>>> import numpy as np
>>> np.set_printoptions(precision=3, suppress=True, linewidth=200)
>>> m1 = np.loadtxt("data.csv", delimiter=",")
>>> m1
array([[  0.,   1.,   0.,  11.,  -2.,   7.,  -8.,   0.,  -8.,  -1.],
       [ -1.,   0.,  -4.,   8.,  13.,   6.,   4.,   4.,   3.,   5.],
       [  0.,   4.,   0.,  -2.,   6.,  -2.,   9.,  -7.,   3.,  -4.],
       [-11.,  -8.,   2.,   0.,  -1.,  -8.,  -7.,  -9.,   1.,  -2.],
       [  2., -13.,  -6.,   1.,   0.,   4.,  -4.,   8.,  11.,   2.],
       [ -7.,  -6.,   2.,   8.,  -4.,   0.,  -2.,   0.,   3.,   0.],
       [  8.,  -4.,  -9.,   7.,   4.,   2.,   0.,  -1.,  -5.,  -3.],
       [  0.,  -4.,   7.,   9.,  -8.,   0.,   1.,   0.,  -9.,  12.],
       [  8.,  -3.,  -3.,  -1., -11.,  -3.,   5.,   9.,   0.,  15.],
       [  1.,  -5.,   4.,   2.,  -2.,   0.,   3., -12., -15.,   0.]])
>>> rng = np.random.default_rng(1449)
>>> z = rng.permutation(10)
>>> z
array([4, 7, 6, 1, 5, 8, 0, 9, 3, 2])
>>> M2 = m1[z][:, z]
>>> np.diag(M2)
array([0., 0., 0., 0., 0., 0., 0., 0., 0., 0.])
>>> M2 = m1 / np.sqrt((m1 ** 2).mean(axis=1, keepdims=True))
>>> np.linalg.matrix_rank(m1 - m1.mean(axis=1, keepdims=True))
np.int64(9)
>>> np.linalg.matrix_rank(M2) == np.linalg.matrix_rank(m1)
np.True_
>>> x = np.array([4, 1, 5, 4, 5, 1, 4, 6, 3, 2])
>>> rhs = m1 @ x
>>> rhs
array([ -16.,  138.,   19., -138.,   42.,  -11.,    6.,   28.,   56.,  -88.])
>>> np.round(np.linalg.solve(m1.T, m1[7]), 3) + 0
array([0., 0., 0., 0., 0., 0., 0., 1., 0., 0.])
>>> np.round(np.linalg.solve(m1, m1[:, 2]), 3) + 0
array([0., 0., 1., 0., 0., 0., 0., 0., 0., 0.])
>>> np.linalg.solve(m1, rhs)
array([4., 1., 5., 4., 5., 1., 4., 6., 3., 2.])
>>> W0 = np.load("mat.npy")
>>> W0
array([[0.333, 0.167, 0.   , 0.   , 0.167, 0.167, 0.167, 0.   ],
       [0.5  , 0.5  , 0.   , 0.   , 0.   , 0.   , 0.   , 0.   ],
       [0.   , 0.333, 0.333, 0.333, 0.   , 0.   , 0.   , 0.   ],
       [0.   , 0.2  , 0.2  , 0.2  , 0.   , 0.2  , 0.   , 0.2  ],
       [0.   , 0.2  , 0.2  , 0.2  , 0.2  , 0.   , 0.   , 0.2  ],
       [0.   , 0.333, 0.   , 0.333, 0.   , 0.333, 0.   , 0.   ],
       [0.   , 0.   , 0.   , 0.333, 0.333, 0.   , 0.333, 0.   ],
       [0.333, 0.   , 0.   , 0.   , 0.   , 0.   , 0.   , 0.667]])
>>> W0 @ np.ones(8)
array([1., 1., 1., 1., 1., 1., 1., 1.])
>>> np.linalg.matrix_power(W0, 100)
array([[0.245, 0.253, 0.055, 0.106, 0.077, 0.093, 0.061, 0.11 ],
       [0.245, 0.253, 0.055, 0.106, 0.077, 0.093, 0.061, 0.11 ],
       [0.245, 0.253, 0.055, 0.106, 0.077, 0.093, 0.061, 0.11 ],
       [0.245, 0.253, 0.055, 0.106, 0.077, 0.093, 0.061, 0.11 ],
       [0.245, 0.253, 0.055, 0.106, 0.077, 0.093, 0.061, 0.11 ],
       [0.245, 0.253, 0.055, 0.106, 0.077, 0.093, 0.061, 0.11 ],
       [0.245, 0.253, 0.055, 0.106, 0.077, 0.093, 0.061, 0.11 ],
       [0.245, 0.253, 0.055, 0.106, 0.077, 0.093, 0.061, 0.11 ]])
>>> pr = np.eye(8)[6]
>>> for _ in range(6):
...     pr = pr @ W0
...     print(pr.round(3))
... 
[0.    0.    0.    0.333 0.333 0.    0.333 0.   ]
[0.    0.133 0.133 0.244 0.178 0.067 0.111 0.133]
[0.111 0.218 0.129 0.188 0.073 0.071 0.037 0.173]
[0.204 0.246 0.095 0.131 0.045 0.08  0.031 0.168]
[0.247 0.251 0.067 0.104 0.053 0.087 0.044 0.147]
[0.257 0.249 0.054 0.097 0.067 0.091 0.056 0.13 ]
>>> np.linalg.norm(W0, axis=1).argmax()
np.int64(7)
>>> round(float(np.linalg.norm(W0, 1)), 3), round(np.linalg.norm(W0, np.inf), 3)
(1.733, np.float64(1.0))
>>> round(float(np.linalg.norm(W0) ** 2 / np.linalg.norm(W0, 2) ** 2), 3)
2.252
>>> np.linalg.norm(W0, axis=0)
array([0.687, 0.762, 0.437, 0.643, 0.423, 0.423, 0.373, 0.724])
>>> round(np.linalg.norm(W0, "nuc"), 3)
np.float64(3.767)
>>> np.linalg.norm(W0, axis=1)
array([0.471, 0.707, 0.577, 0.447, 0.447, 0.577, 0.577, 0.745])
>>> round(float(np.linalg.norm(W0, 2)), 3)
1.09
>>> z = rng.permutation(8)
>>> z
array([3, 7, 4, 6, 5, 0, 2, 1])
>>> M2 = W0[z][:, z]
>>> np.round(np.linalg.det(M2), 3), np.round(np.linalg.det(W0[z]), 3)
(np.float64(-0.0), np.float64(-0.0))
>>> np.sort(np.abs(np.linalg.eigvals(M2)))
array([0.074, 0.105, 0.2  , 0.333, 0.499, 0.499, 0.638, 1.   ])
>>> np.allclose(M2, W0)
False
>>> np.diag(M2)
array([0.2  , 0.667, 0.2  , 0.333, 0.333, 0.333, 0.333, 0.5  ])
>>> x = np.array([4, 3, -5, -2, -3, -3, 2, 0])
>>> rhs = W0 @ x
>>> beta, lr = np.zeros(8), 1 / np.linalg.norm(W0, 2) ** 2
>>> for i in range(3):
...     beta -= lr * W0.T @ (W0 @ beta - rhs)
...     if i % 1 == 0: print(i, round(np.linalg.norm(W0 @ beta - rhs), 3))
... 
0 2.855
1 1.862
2 1.327
>>> round(float(np.linalg.cond(W0)), 3)
36.953
>>> beta
array([ 3.974,  1.064, -1.826, -2.542, -0.708, -0.617, -0.161, -0.042])
>>> np.count_nonzero(W0)
np.int64(28)
>>> W0.mean(axis=0)
array([0.146, 0.217, 0.092, 0.175, 0.087, 0.087, 0.062, 0.133])
>>> W0.sum(axis=0)
array([1.167, 1.733, 0.733, 1.4  , 0.7  , 0.7  , 0.5  , 1.067])
>>> feats = np.loadtxt("case18.csv", delimiter=",")
>>> feats
array([[8., 2., 1., 3., 2., 1., 2., 0., 0., 2.],
       [4., 2., 3., 2., 1., 1., 0., 0., 3., 1.],
       [4., 0., 1., 1., 1., 1., 1., 1., 1., 0.],
       [4., 3., 2., 0., 1., 2., 0., 0., 2., 0.],
       [0., 2., 2., 1., 0., 1., 0., 1., 2., 2.],
       [0., 0., 1., 1., 0., 3., 2., 3., 2., 1.]])
>>> round(np.linalg.norm(feats[1] - feats[2]), 3)
np.float64(4.0)
>>> round(float(np.linalg.norm(feats, 1)), 3), round(float(np.linalg.norm(feats, np.inf)), 3)
(20.0, 21.0)
>>> np.linalg.norm(feats, axis=1).argmax()
np.int64(0)
>>> round(np.linalg.norm(feats) ** 2 / np.linalg.norm(feats, 2) ** 2, 3)
np.float64(1.35)
>>> np.linalg.norm(feats, axis=0)
array([10.583,  4.583,  4.472,  4.   ,  2.646,  4.123,  3.   ,  3.317,  4.69 ,  3.162])
>>> round(float(np.linalg.norm(feats, 2)), 3)
13.471
>>> round(np.linalg.norm(feats, "nuc"), 3)
np.float64(28.605)
>>> np.linalg.norm(feats, axis=1)
array([9.539, 6.708, 4.796, 6.164, 4.359, 5.385])
>>> J = np.load("out1.npy")
>>> J
array([[ 2, -3, -3, -1, -3],
       [-3,  2, -3, -3, -1],
       [-1, -3,  2, -3, -3],
       [-3, -1, -3,  2, -3],
       [-3, -3, -1, -3,  2]])
>>> Q, vecs = np.linalg.qr(J[:, :1])[0], np.linalg.qr(J[:, 1:])[0]
>>> s = np.linalg.svd(Q.T @ vecs, compute_uv=False)
>>> round(float(np.linalg.norm(Q @ Q.T - vecs @ vecs.T, 2)), 3)
1.0
>>> (s > 0.9).sum()
np.int64(0)
>>> z = rng.permutation(5)
>>> z
array([1, 2, 4, 3, 0])
>>> M2 = J[z][:, z]
>>> np.diag(M2)
array([2, 2, 2, 2, 2])
>>> np.allclose(M2, J)
False
>>> M2
array([[ 2, -3, -1, -3, -3],
       [-3,  2, -3, -3, -1],
       [-3, -1,  2, -3, -3],
       [-1, -3, -3,  2, -3],
       [-3, -3, -3, -1,  2]])
>>> round(float(np.linalg.det(M2)), 3), round(float(np.linalg.det(J[z])), 3)
(-3608.0, 3608.0)
>>> np.trace(M2)
np.int64(10)
>>> z = rng.integers(0, 3, 7)
>>> K = np.triu((z[:, None] == z) & (rng.random((7, 7)) < 0.8), 1).astype(int)
>>> K += K.T
>>> K
array([[0, 0, 0, 0, 0, 0, 0],
       [0, 0, 0, 0, 0, 1, 1],
       [0, 0, 0, 1, 1, 0, 0],
       [0, 0, 1, 0, 1, 0, 0],
       [0, 0, 1, 1, 0, 0, 0],
       [0, 1, 0, 0, 0, 0, 1],
       [0, 1, 0, 0, 0, 1, 0]])
>>> # equal to its transpose
>>> r = np.linalg.matrix_rank(K)
>>> r
np.int64(6)
>>> ns = np.linalg.svd(K)[2][r:].T
>>> np.allclose(K @ ns, 0)
True
>>> z = rng.permutation(7)
>>> z
array([3, 6, 4, 2, 1, 5, 0])
>>> M2 = K[z][:, z]
>>> np.diag(M2)
array([0, 0, 0, 0, 0, 0, 0])
>>> round(float(np.linalg.det(M2)), 3), np.round(np.linalg.det(K[z]), 3)
(0.0, np.float64(0.0))
>>> np.sort(np.abs(np.linalg.eigvals(M2)))
array([0., 1., 1., 1., 1., 2., 2.])
>>> np.round(np.linalg.det(K), 3)
np.float64(0.0)
>>> np.sort(np.linalg.eigvals(K).real)
array([-1., -1., -1., -1.,  0.,  2.,  2.])
>>> np.flatnonzero(np.linalg.matrix_power((K != 0) + (K.T != 0) + np.eye(7), 7)[5])
array([1, 5, 6])
>>> left, s, Vt = np.linalg.svd(K)
>>> s
array([2., 2., 1., 1., 1., 1., 0.])
>>> np.argmax(s[:-1] / (s[1:] + 1e-6)) + 1
np.int64(6)
>>> M2 = left[:, :6] @ np.diag(s[:6]) @ Vt[:6]
>>> np.linalg.matrix_rank(M2)
np.int64(6)
>>> np.round(np.abs(K - M2).max(), 3)
np.float64(0.0)
>>> round(np.linalg.norm(K - M2, 2), 3), s[6]
(np.float64(0.0), np.float64(0.0))
>>> A = np.load("arr.npy")
>>> A
array([[-0.18, -1.44, -0.18, -0.18,  0.9 ,  0.09,  0.72,  0.63,  0.  ],
       [-0.1 , -0.8 , -0.1 , -0.1 ,  0.5 ,  0.05,  0.4 ,  0.35,  0.  ],
       [-0.12, -0.96, -0.12, -0.12,  0.6 ,  0.06,  0.48,  0.42,  0.  ],
       [ 0.24,  1.92,  0.24,  0.24, -1.2 , -0.12, -0.96, -0.84,  0.  ]])
>>> # columns 0 and 2 are equal
>>> r = np.linalg.matrix_rank(A)
>>> r
np.int64(1)
>>> ns = np.linalg.svd(A)[2][r:].T
>>> [int(np.linalg.matrix_rank(np.delete(A, i, axis=0))) for i in range(4)]
[1, 1, 1, 1]
>>> np.linalg.matrix_rank(A.T @ A), np.linalg.matrix_rank(A @ A.T)
(np.int64(1), np.int64(1))
>>> ns.shape
(9, 8)
>>> r0 = np.array([0, 1, -1, 0, -2, -2, -2, 2, 1, -1])
>>> M2 = m1 + np.outer(r0, np.eye(10)[0])
>>> np.linalg.matrix_rank(M2 - m1)
np.int64(1)
>>> M2
array([[  0.,   1.,   0.,  11.,  -2.,   7.,  -8.,   0.,  -8.,  -1.],
       [  0.,   0.,  -4.,   8.,  13.,   6.,   4.,   4.,   3.,   5.],
       [ -1.,   4.,   0.,  -2.,   6.,  -2.,   9.,  -7.,   3.,  -4.],
       [-11.,  -8.,   2.,   0.,  -1.,  -8.,  -7.,  -9.,   1.,  -2.],
       [  0., -13.,  -6.,   1.,   0.,   4.,  -4.,   8.,  11.,   2.],
       [ -9.,  -6.,   2.,   8.,  -4.,   0.,  -2.,   0.,   3.,   0.],
       [  6.,  -4.,  -9.,   7.,   4.,   2.,   0.,  -1.,  -5.,  -3.],
       [  2.,  -4.,   7.,   9.,  -8.,   0.,   1.,   0.,  -9.,  12.],
       [  9.,  -3.,  -3.,  -1., -11.,  -3.,   5.,   9.,   0.,  15.],
       [  0.,  -5.,   4.,   2.,  -2.,   0.,   3., -12., -15.,   0.]])
>>> np.linalg.matrix_rank(np.linalg.inv(M2) - np.linalg.inv(m1), tol=1e-8)
np.int64(1)
>>> left, s, Vt = np.linalg.svd(A)
>>> vecs = Vt[:(s > 1e-8).sum()]
>>> x = A[1] + -3 * A[2] + rng.integers(2) * np.eye(9)[1]
>>> x
array([ 0.26,  2.08,  0.26,  0.26, -1.3 , -0.13, -1.04, -0.91,  0.  ])
>>> np.linalg.matrix_rank(np.vstack([A, x]))
np.int64(1)
>>> np.diag(vecs.T @ vecs)
array([0.008, 0.531, 0.008, 0.008, 0.207, 0.002, 0.133, 0.102, 0.   ])
>>> round(np.linalg.norm(x - vecs.T @ vecs @ x), 3)
np.float64(0.0)
>>> th = np.radians(60)
>>> R = np.eye(9)
>>> R[0, 0] = R[8, 8] = np.cos(th)
>>> R[0, 8], R[8, 0] = -np.sin(th), np.sin(th)
>>> R
array([[ 0.5  ,  0.   ,  0.   ,  0.   ,  0.   ,  0.   ,  0.   ,  0.   , -0.866],
       [ 0.   ,  1.   ,  0.   ,  0.   ,  0.   ,  0.   ,  0.   ,  0.   ,  0.   ],
       [ 0.   ,  0.   ,  1.   ,  0.   ,  0.   ,  0.   ,  0.   ,  0.   ,  0.   ],
       [ 0.   ,  0.   ,  0.   ,  1.   ,  0.   ,  0.   ,  0.   ,  0.   ,  0.   ],
       [ 0.   ,  0.   ,  0.   ,  0.   ,  1.   ,  0.   ,  0.   ,  0.   ,  0.   ],
       [ 0.   ,  0.   ,  0.   ,  0.   ,  0.   ,  1.   ,  0.   ,  0.   ,  0.   ],
       [ 0.   ,  0.   ,  0.   ,  0.   ,  0.   ,  0.   ,  1.   ,  0.   ,  0.   ],
       [ 0.   ,  0.   ,  0.   ,  0.   ,  0.   ,  0.   ,  0.   ,  1.   ,  0.   ],
       [ 0.866,  0.   ,  0.   ,  0.   ,  0.   ,  0.   ,  0.   ,  0.   ,  0.5  ]])
>>> M2 = A @ R.T
>>> np.round(np.linalg.svd(A, compute_uv=False), 3) + 0, np.round(np.linalg.svd(M2, compute_uv=False), 3) + 0
(array([3.713, 0.   , 0.   , 0.   ]), array([3.713, 0.   , 0.   , 0.   ]))
>>> np.allclose(np.linalg.norm(A, axis=1), np.linalg.norm(M2, axis=1))
True
>>> M2
array([[-0.09 , -1.44 , -0.18 , -0.18 ,  0.9  ,  0.09 ,  0.72 ,  0.63 , -0.156],
       [-0.05 , -0.8  , -0.1  , -0.1  ,  0.5  ,  0.05 ,  0.4  ,  0.35 , -0.087],
       [-0.06 , -0.96 , -0.12 , -0.12 ,  0.6  ,  0.06 ,  0.48 ,  0.42 , -0.104],
       [ 0.12 ,  1.92 ,  0.24 ,  0.24 , -1.2  , -0.12 , -0.96 , -0.84 ,  0.208]])
